$ python3 -q
>>> import numpy as np
>>> import numpy.linalg as la
>>> np.set_printoptions(precision=2, suppress=True, linewidth=160)
>>> def tidy(a):
...     return np.round(a, 2) + 0
... 
>>> M = np.loadtxt("case10.csv", delimiter=",")
>>> M
array([[-0.44, -1.63, -1.46, -1.01, -0.05, -1.11, -1.73, -0.98],
       [ 0.16,  2.05,  1.24,  1.1 ,  0.58,  0.68,  0.94,  1.29],
       [ 0.39,  2.4 ,  2.15,  1.51,  0.49,  0.23,  1.87,  1.02],
       [ 2.25,  8.56,  7.06,  6.08,  1.09,  1.99,  6.81,  4.73],
       [-0.28, -1.  , -1.04, -1.01, -0.56, -0.05, -1.1 , -1.1 ],
       [ 0.26, -1.09, -0.24, -0.18,  0.19, -0.57, -0.64, -0.56],
       [ 3.36, 11.5 ,  9.91,  7.66,  1.68,  3.16,  7.86,  6.32],
       [-0.96, -4.31, -3.25, -3.61, -0.06, -1.2 , -2.75, -2.2 ],
       [-1.59, -5.65, -5.57, -4.08, -0.87, -1.6 , -4.47, -2.94],
       [ 0.92,  5.08,  3.95,  3.06,  0.27,  1.44,  3.12,  2.47],
       [-0.52, -2.8 , -2.15, -2.11, -0.25, -0.89, -2.56, -1.44],
       [-1.56, -6.38, -5.29, -4.22, -0.97, -1.92, -4.83, -4.02],
       [-0.79, -2.3 , -1.14, -1.76, -0.38, -0.56, -1.35, -1.21],
       [ 3.41, 11.96,  9.54,  8.65,  1.79,  3.56,  8.6 ,  6.64],
       [ 2.84,  8.6 ,  7.83,  6.59,  1.04,  2.5 ,  6.73,  5.84],
       [ 1.79,  4.52,  3.91,  3.79,  0.98,  1.34,  3.46,  2.85],
       [ 1.85,  7.58,  6.74,  5.94,  0.8 ,  2.65,  5.62,  4.42],
       [ 0.02, -1.13, -1.3 , -1.14, -0.54,  0.23, -0.35, -0.68],
       [ 0.84,  2.77,  2.85,  2.26,  0.34,  1.48,  2.71,  1.88],
       [ 2.8 , 10.66,  8.43,  7.11,  1.43,  2.51,  7.55,  5.61],
       [-2.85, -9.5 , -8.54, -7.06, -1.55, -2.44, -7.09, -5.64],
       [-0.22, -3.65, -2.52, -2.1 , -0.12, -0.88, -2.13, -2.64],
       [-1.82, -4.55, -4.06, -3.76, -0.91, -1.71, -3.12, -2.73],
       [ 2.18,  7.21,  6.34,  5.61,  1.47,  2.02,  5.75,  4.32]])
>>> Xc = (M - M.mean(axis=0)) / M.std(axis=0)
>>> tidy(Xc.std(axis=0))
array([1., 1., 1., 1., 1., 1., 1., 1.])
>>> beta = la.lstsq(np.delete(Xc, 4, axis=1), Xc[:, 4])[0]
>>> np.abs(beta).argmax()
np.int64(0)
>>> tidy(beta)
array([ 0.68, -0.13,  0.53,  0.1 , -0.59, -0.1 ,  0.46])
>>> tidy(1 - np.var(Xc[:, 4] - np.delete(Xc, 4, axis=1) @ beta))
np.float64(0.94)
>>> vec = np.array([5, 0, 1, 0, 1, 1, 5, 1])
>>> rhs = M @ vec
>>> tidy(la.solve(M.T @ M, M.T @ rhs))
array([5., 0., 1., 0., 1., 1., 5., 1.])
>>> tidy(la.lstsq(M, rhs)[0])
array([5., 0., 1., 0., 1., 1., 5., 1.])
>>> rng = np.random.default_rng(725)
>>> rhs = rhs + 0.1 * rng.normal(size=24)
>>> tidy(rhs)
array([-14.5 ,   9.1 ,  15.1 ,  60.27,  -9.55,  -3.16,  77.2 , -25.37, -41.31,  28.36, -19.99, -44.11, -14.01,  81.63,  65.08,  35.38,  51.95,  -4.04,  24.39,
        69.67, -67.79, -17.92, -33.92,  53.89])
>>> beta, *_ = la.lstsq(M, rhs)
>>> tidy(M.T @ (rhs - M @ beta))
array([0., 0., 0., 0., 0., 0., 0., 0.])
>>> [round(float(la.norm(la.solve(M.T @ M + lam * np.eye(8), M.T @ rhs))), 2) for lam in (0, 1, 10, 100)]
[7.35, 5.75, 4.02, 3.7]
